In [1]: import numpy as np

In [2]: np.set_printoptions(suppress=True, linewidth=120)

In [3]: def rnd(a):
   ...:     return np.round(a, 2) + 0
   ...: 

In [4]: F = np.load("run8.npy")

In [5]: F
Out[5]: 
array([[3., 2., 0., 0., 0.],
       [2., 3., 0., 0., 0.],
       [0., 0., 3., 2., 0.],
       [0., 0., 2., 3., 0.],
       [0., 0., 0., 0., 3.]])

In [6]: x = np.ones(5)

In [7]: for _ in range(3):
   ...:     x = F @ x
   ...:     x /= np.linalg.norm(x)
   ...:     print(round(x @ F @ x, 2))
   ...: 
4.83
4.94
4.98

In [8]: rnd(x)
Out[8]: array([0.5 , 0.5 , 0.5 , 0.5 , 0.11])

In [9]: rnd(np.linalg.eigvalsh(F)[-1])
Out[9]: np.float64(5.0)

In [10]: vals, V = np.linalg.eigh(F)

In [11]: x = np.array([-5, -1, 4, 4, 5])

In [12]: rnd(x @ F @ x / (x @ x)), rnd(vals[0]), vals[-1]
Out[12]: (np.float64(4.01), np.float64(1.0), np.float64(5.0))

In [13]: rnd(V * np.abs(vals) @ V.T)
Out[13]: 
array([[3., 2., 0., 0., 0.],
       [2., 3., 0., 0., 0.],
       [0., 0., 3., 2., 0.],
       [0., 0., 2., 3., 0.],
       [0., 0., 0., 0., 3.]])

In [14]: print(rnd(np.linalg.eigvalsh(F[1:, 1:])))
[1. 3. 3. 5.]

In [15]: rnd(V * np.sqrt(vals) @ V.T)
Out[15]: 
array([[1.62, 0.62, 0.  , 0.  , 0.  ],
       [0.62, 1.62, 0.  , 0.  , 0.  ],
       [0.  , 0.  , 1.62, 0.62, 0.  ],
       [0.  , 0.  , 0.62, 1.62, 0.  ],
       [0.  , 0.  , 0.  , 0.  , 1.73]])

In [16]: W0 = np.load("a.npy")

In [17]: print(W0)
[[-0.05  3.04  4.1 ]
 [ 0.03  2.9   3.88]
 [ 0.13  3.12  3.99]
 [-0.04  2.86  3.99]
 [-0.09  2.74  3.9 ]
 [-0.1   2.92  3.92]
 [ 5.06  2.81  4.08]
 [ 5.05  3.11  4.1 ]
 [ 5.02  2.87  4.14]
 [ 5.02  2.85  3.96]
 [ 5.17  3.1   3.98]
 [ 4.99  3.03  3.96]]

In [18]: x = np.array([2, 0, 3])

In [19]: rhs = W0 @ x

In [20]: rnd(rhs)
Out[20]: array([12.2 , 11.7 , 12.23, 11.89, 11.52, 11.56, 22.36, 22.4 , 22.46, 21.92, 22.28, 21.86])

In [21]: rnd(np.linalg.lstsq(W0, rhs)[0])
Out[21]: array([2., 0., 3.])

In [22]: rnd(np.linalg.pinv(W0) @ W0)
Out[22]: 
array([[1., 0., 0.],
       [0., 1., 0.],
       [0., 0., 1.]])

In [23]: rng = np.random.default_rng(31)

In [24]: rhs = rhs + 0.02 * rng.normal(size=12)

In [25]: rnd(rhs)
Out[25]: array([12.19, 11.71, 12.24, 11.87, 11.54, 11.57, 22.38, 22.41, 22.48, 21.9 , 22.32, 21.88])

In [26]: beta, *_ = np.linalg.lstsq(W0, rhs)

In [27]: rnd(beta)
Out[27]: array([2.  , 0.03, 2.98])

In [28]: rnd(np.linalg.norm(rhs - W0 @ beta))
Out[28]: np.float64(0.05)

In [29]: print([round(float(np.linalg.norm(np.linalg.solve(W0.T @ W0 + lam * np.eye(3), W0.T @ rhs))), 2) for lam in (0, 1, 10, 100)])
[3.59, 3.14, 3.06, 2.48]
